$ ipython --no-banner

In [1]: import numpy as np

In [2]: np.set_printoptions(precision=2, suppress=True, linewidth=200, floatmode="fixed")

In [3]: F = np.load("out9.npy")

In [4]: F
Out[4]: 
array([[3.00, 1.00],
       [0.00, 3.00]])

In [5]: # triangular: eigenvalues sit on the diagonal

In [6]: q = F.astype(float).copy()

In [7]: for j in range(2):
   ...:     q[:, j] -= q[:, :j] @ (q[:, :j].T @ q[:, j])
   ...:     q[:, j] /= np.linalg.norm(q[:, j])
   ...: 

In [8]: q.T @ F
Out[8]: 
array([[3.00, 1.00],
       [0.00, 3.00]])

In [9]: other = F[0, 0] * F[1:] - np.outer(F[1:, 0], F[0])

In [10]: other
Out[10]: array([[0.00, 9.00]])

In [11]: np.flatnonzero(~other.round(6).any(axis=1))
Out[11]: array([], dtype=int64)

In [12]: T = np.stack([F, 3 * F, F[::-1]])

In [13]: (T @ F.T).shape
Out[13]: (3, 2, 2)

In [14]: np.linalg.norm(T, axis=(1, 2))
Out[14]: array([ 4.36, 13.08,  4.36])

In [15]: np.linalg.det(T)
Out[15]: array([ 9.00, 81.00, -9.00])

In [16]: np.linalg.matrix_rank(T.reshape(3, -1))
Out[16]: np.int64(2)

In [17]: np.linalg.matrix_rank(T)
Out[17]: array([2, 2, 2])

In [18]: feats = np.load("test12.npy")

In [19]: feats
Out[19]: 
array([[-0.30, -4.07, -2.00],
       [ 1.00, -2.21, -1.10],
       [-1.30,  1.48,  0.80],
       [ 1.00, -1.08, -0.50],
       [-1.10, -1.38, -0.70],
       [ 0.10,  0.00,  0.00],
       [ 0.00, -0.84, -0.40],
       [ 1.50,  1.16,  0.60],
       [ 0.40, -2.43, -1.20],
       [ 1.60, -1.93, -0.90],
       [ 0.80,  1.66,  0.80],
       [-0.30, -3.45, -1.70],
       [ 1.10,  3.31,  1.70],
       [-0.20, -2.97, -1.50],
       [-1.20, -1.26, -0.70],
       [-1.20, -1.47, -0.80],
       [-0.40, -3.02, -1.40],
       [ 2.20,  3.87,  2.00],
       [ 1.50,  1.84,  0.90],
       [ 1.30, -0.50, -0.20],
       [ 1.00, -1.09, -0.60],
       [ 0.30,  2.56,  1.30],
       [ 1.30,  2.04,  1.00],
       [ 0.30,  1.88,  0.80],
       [ 0.40,  3.31,  1.70],
       [-1.80, -2.83, -1.40]])

In [20]: dist = np.linalg.norm(feats[:, None] - feats[None], axis=-1)

In [21]: np.flatnonzero(dist[0] < dist.mean() / 2)
Out[21]: array([ 0, 11, 13, 16])

In [22]: np.unravel_index(dist.round(6).argmax(), dist.shape)
Out[22]: (np.int64(0), np.int64(17))

In [23]: np.linalg.matrix_rank(dist ** 2)
Out[23]: np.int64(5)

In [24]: dist[0].round(6).argsort(kind="stable")[:4]
Out[24]: array([ 0, 11, 13, 16])
